In [1]: import numpy as np

In [2]: import numpy.linalg as la

In [3]: np.set_printoptions(precision=3, suppress=True, linewidth=160)

In [4]: K = np.load("block16.npy")

In [5]: K
Out[5]: 
array([[ 3,  4,  5,  6],
       [ 7,  8,  9, 10],
       [11, 12, 13, 14],
       [15, 16, 17, 18],
       [19, 20, 21, 22],
       [23, 24, 25, 26]])

In [6]: # null space of dimension 2

In [7]: rng = np.random.default_rng(41533)

In [8]: M2 = K + rng.integers(-2, 3, (6, 2)) @ rng.integers(-2, 3, (2, 4))

In [9]: M2
Out[9]: 
array([[ 2,  2,  2,  1],
       [ 9,  9,  9, 14],
       [11, 14, 17, 18],
       [14, 17, 20, 19],
       [21, 19, 17, 22],
       [21, 24, 27, 24]])

In [10]: M2 - K
Out[10]: 
array([[-1, -2, -3, -5],
       [ 2,  1,  0,  4],
       [ 0,  2,  4,  4],
       [-1,  1,  3,  1],
       [ 2, -1, -4,  0],
       [-2,  0,  2, -2]])

In [11]: np.abs(M2 - K).sum(axis=1)
Out[11]: array([11,  7, 10,  6,  7,  6])

In [12]: la.matrix_rank(M2 - K, tol=1e-8)
Out[12]: np.int64(2)

In [13]: rank = la.matrix_rank(M2)

In [14]: rank
Out[14]: np.int64(3)

In [15]: null = la.svd(M2)[2][rank:].T

In [16]: [int(la.matrix_rank(np.delete(M2, i, axis=0))) for i in range(6)]
Out[16]: [3, 3, 3, 3, 3, 3]

In [17]: np.round(M2 @ null, 3) + 0
Out[17]: 
array([[0.],
       [0.],
       [0.],
       [0.],
       [0.],
       [0.]])

In [18]: np.round(null @ null.T, 3) + 0
Out[18]: 
array([[ 0.167, -0.333,  0.167,  0.   ],
       [-0.333,  0.667, -0.333,  0.   ],
       [ 0.167, -0.333,  0.167,  0.   ],
       [ 0.   ,  0.   ,  0.   ,  0.   ]])

In [19]: K @ la.pinv(K) @ K
Out[19]: 
array([[ 3.,  4.,  5.,  6.],
       [ 7.,  8.,  9., 10.],
       [11., 12., 13., 14.],
       [15., 16., 17., 18.],
       [19., 20., 21., 22.],
       [23., 24., 25., 26.]])

In [20]: la.lstsq(K[:-1].T, K[-1])[2]
Out[20]: np.int32(2)

In [21]: round(float(np.trace(la.pinv(K) @ K)), 3)
Out[21]: 2.0

In [22]: np.allclose(K[:-1].T @ la.lstsq(K[:-1].T, K[-1])[0], K[-1])
Out[22]: True

In [23]: left, sv, vt = la.svd(K)

In [24]: evecs = vt[:(sv > 1e-8).sum()]

In [25]: vec = K[0] + -2 * K[4] + rng.integers(2) * np.eye(4)[1]

In [26]: vec
Out[26]: array([-35., -36., -37., -38.])

In [27]: np.allclose(evecs.T @ evecs @ vec, vec)
Out[27]: True

In [28]: M = np.load("x.npy")

In [29]: M
Out[29]: 
array([[5., 1., 0., 0., 0., 0.],
       [0., 5., 1., 0., 0., 0.],
       [0., 0., 5., 1., 0., 0.],
       [0., 0., 0., 5., 1., 0.],
       [0., 0., 0., 0., 5., 1.],
       [0., 0., 0., 0., 0., 5.]])

In [30]: # triangular, det is the product of the diagonal

In [31]: la.matrix_rank(M - M[0, 0] * np.eye(6))
Out[31]: np.int64(5)

In [32]: [int(la.matrix_rank(la.matrix_power(M, p))) for p in range(1, 7)]
Out[32]: [6, 6, 6, 6, 6, 6]

In [33]: M2 = M[0, 0] * M[1:] - np.outer(M[1:, 0], M[0])

In [34]: M2
Out[34]: 
array([[ 0., 25.,  5.,  0.,  0.,  0.],
       [ 0.,  0., 25.,  5.,  0.,  0.],
       [ 0.,  0.,  0., 25.,  5.,  0.],
       [ 0.,  0.,  0.,  0., 25.,  5.],
       [ 0.,  0.,  0.,  0.,  0., 25.]])

In [35]: np.flatnonzero(~M2.round(6).any(axis=1))
Out[35]: array([], dtype=int64)

In [36]: M[:, 0] / M[0, 0]
Out[36]: array([1., 0., 0., 0., 0., 0.])
